>>> import numpy as np
>>> np.set_printoptions(precision=1, suppress=True, linewidth=160, sign=" ")
>>> def tidy(a):
...     return np.round(a, 1) + 0
... 
>>> feats = np.loadtxt("data.csv", delimiter=",")
>>> print(feats)
[[ 7.  1.  1. -3.]
 [ 2.  2.  1. -1.]
 [-4.  0.  1.  2.]
 [ 8.  2.  2. -3.]]
>>> evals, vecs = np.linalg.eig(feats)
>>> print(tidy(np.prod(evals)))
6.0
>>> print(tidy(feats @ vecs[:, 0] - evals[0] * vecs[:, 0]))
[ 0.  0.  0.  0.]
>>> print(tidy(np.sort(np.linalg.eigvals(np.linalg.inv(feats)))))
[ 0.3  0.5  1.   1. ]
>>> print(tidy(np.sort(np.linalg.eigvals(feats @ feats))))
[ 1.  1.  4.  9.]
>>> vec = np.array([3, 2, -2, -1])
>>> print(feats @ (2 * vec))
[ 48.  18. -32.  54.]
>>> print((feats @ vec).argmax())
3
>>> print(np.einsum("ij,ji->", feats, feats))
15.0
>>> print(tidy(np.linalg.det(feats.T)))
6.0
>>> print(tidy(np.poly(feats)))
[  1.  -7.  17. -17.   6.]
>>> f, v = feats[2], feats[3]
>>> print(f @ f)
21.0
>>> pr = (f @ v) / (f @ f) * f
>>> print(tidy((v - pr) @ f))
0.0
>>> print(np.outer(f, v))
[[-32.  -8.  -8.  12.]
 [  0.   0.   0.  -0.]
 [  8.   2.   2.  -3.]
 [ 16.   4.   4.  -6.]]
>>> print(np.linalg.matrix_rank(np.outer(f, v)))
1
>>> print(tidy(v - pr))
[ 1.1  2.   3.7  0.4]
>>> print(tidy(np.linalg.norm(f + v) ** 2 + np.linalg.norm(f - v) ** 2))
204.0
>>> F = np.loadtxt("w.csv", delimiter=",")
>>> print(F)
[[ 6.  2.  3. -1. -1. -1. -5. -3.  2. -1.  0. -2.  5.]
 [ 2.  4.  2.  0.  0.  0.  0.  1. -5.  2. -1.  0. -2.]
 [ 3.  2. -4. -1.  5. -2.  0. -3. -5.  0.  1.  2.  0.]
 [-1.  0. -1.  6. -2.  1. -3. -4.  0. -3.  0. -3.  2.]
 [-1.  0.  5. -2. -4.  1.  4.  0.  5.  0.  1.  3. -5.]
 [-1.  0. -2.  1.  1.  0.  3. -3.  2. -5.  1.  2.  5.]
 [-5.  0.  0. -3.  4.  3. -6.  6.  4.  1.  4.  4.  4.]
 [-3.  1. -3. -4.  0. -3.  6. -6. -5.  5.  0.  2. -1.]
 [ 2. -5. -5.  0.  5.  2.  4. -5.  4.  1.  1. -4.  0.]
 [-1.  2.  0. -3.  0. -5.  1.  5.  1.  6.  1.  1.  5.]
 [ 0. -1.  1.  0.  1.  1.  4.  0.  1.  1. -4. -5. -2.]
 [-2.  0.  2. -3.  3.  2.  4.  2. -4.  1. -5. -2.  1.]
 [ 5. -2.  0.  2. -5.  5.  4. -1.  0.  5. -2.  1. -2.]]
>>> print(tidy(np.linalg.norm(feats, 1)), tidy(np.linalg.norm(feats, np.inf)))
21.0 15.0
>>> print(tidy(np.linalg.norm(feats[3], 1)), tidy(np.linalg.norm(feats[3], np.inf)))
15.0 8.0
>>> print(tidy(np.linalg.norm(feats, "nuc")))
16.5
>>> print(tidy(np.linalg.norm(feats, 2)))
12.8
>>> print(tidy(np.linalg.norm(feats[3] - feats[0])))
1.7
>>> M2 = np.array([[1, 0],
...     [1, 1],
...     [4, 2],
...     [4, 2],
...     [5, 5],
...     [5, 2],
...     [0, 5],
...     [1, 3],
...     [4, 0],
...     [1, 2],
...     [4, 3],
...     [3, 3],
...     [5, 0]])
>>> print(np.linalg.matrix_rank(F @ M2))
2
>>> print(np.einsum("ik,kj->ij", F, M2))
[[ 29. -43.]
 [-17.  12.]
 [-13.  13.]
 [  8. -40.]
 [  4.  20.]
 [ 35.   8.]
 [ 89.  34.]
 [-65.   9.]
 [ 16.  12.]
 [ 11.  24.]
 [-23.   3.]
 [-15.  24.]
 [  0.  11.]]
>>> print(np.einsum("ik,kj->ji", F, M2))
[[ 29. -17. -13.   8.   4.  35.  89. -65.  16.  11. -23. -15.   0.]
 [-43.  12.  13. -40.  20.   8.  34.   9.  12.  24.   3.  24.  11.]]
